% ipython --no-banner

In [1]: import numpy as np

In [2]: np.set_printoptions(suppress=True, linewidth=140)

In [3]: F = np.array([[-2.4, 0.1, 1.0, 0.3],
   ...:     [2.1, -0.4, -2.2, -1.1],
   ...:     [1.8, 0.4, -0.2, 0.6],
   ...:     [1.5, 0.0, 0.5, 0.2],
   ...:     [1.3, 1.4, 0.5, 2.1]])

In [4]: print(F)
[[-2.4  0.1  1.   0.3]
 [ 2.1 -0.4 -2.2 -1.1]
 [ 1.8  0.4 -0.2  0.6]
 [ 1.5  0.   0.5  0.2]
 [ 1.3  1.4  0.5  2.1]]

In [5]: vec = np.array([-1, -2, 5, 1])

In [6]: y = F @ vec

In [7]: c, lr = np.zeros(4), 1 / np.linalg.norm(F, 2) ** 2

In [8]: for i in range(10):
   ...:     c -= lr * F.T @ (F @ c - y)
   ...:     if i % 2 == 0: print(i, round(np.linalg.norm(F @ c - y), 2))
   ...: 
0 5.03
2 3.64
4 3.19
6 2.83
8 2.52

In [9]: print(c.round(2))
[-1.72  0.01  3.53  0.97]

In [10]: print(np.round(np.linalg.cond(F), 2))
190.18

In [11]: U, sv, VT = np.linalg.svd(F)

In [12]: print(sv.round(2))
[4.47 3.31 1.07 0.02]

In [13]: print(np.argmax(sv[:-1] / (sv[1:] + 1e-6)) + 1)
3

In [14]: B = U[:, :3] @ np.diag(sv[:3]) @ VT[:3]

In [15]: print(np.linalg.matrix_rank(B))
3

In [16]: print(B.round(2))
[[-2.4   0.09  1.    0.3 ]
 [ 2.1  -0.41 -2.2  -1.09]
 [ 1.8   0.41 -0.2   0.59]
 [ 1.5  -0.01  0.5   0.21]
 [ 1.3   1.39  0.5   2.1 ]]

In [17]: B = np.c_[F[:, :1] @ np.array([[2]]), np.array([-9, -7, -1, -4, -9])]

In [18]: print(B)
[[-4.8 -9. ]
 [ 4.2 -7. ]
 [ 3.6 -1. ]
 [ 3.  -4. ]
 [ 2.6 -9. ]]

In [19]: print(np.round(np.linalg.norm(B - F @ np.linalg.lstsq(F, B)[0], axis=0), 2) + 0)
[0.   8.92]

In [20]: print(np.round(np.linalg.norm(F, 2) / np.linalg.norm(F), 2))
0.79

In [21]: print(np.linalg.cond(F) > 100)
True

In [22]: print(np.linalg.matrix_rank(F, rtol=0.1))
3

In [23]: print(np.round(np.abs(np.linalg.svd(F)[2][-1]), 2))
[0.03 0.79 0.17 0.58]

In [24]: print([round(float(x), 2) for x in np.linalg.svd(F, compute_uv=False)[:3]])
[4.47, 3.31, 1.07]

In [25]: print(round(np.log10(np.linalg.cond(F))))
2
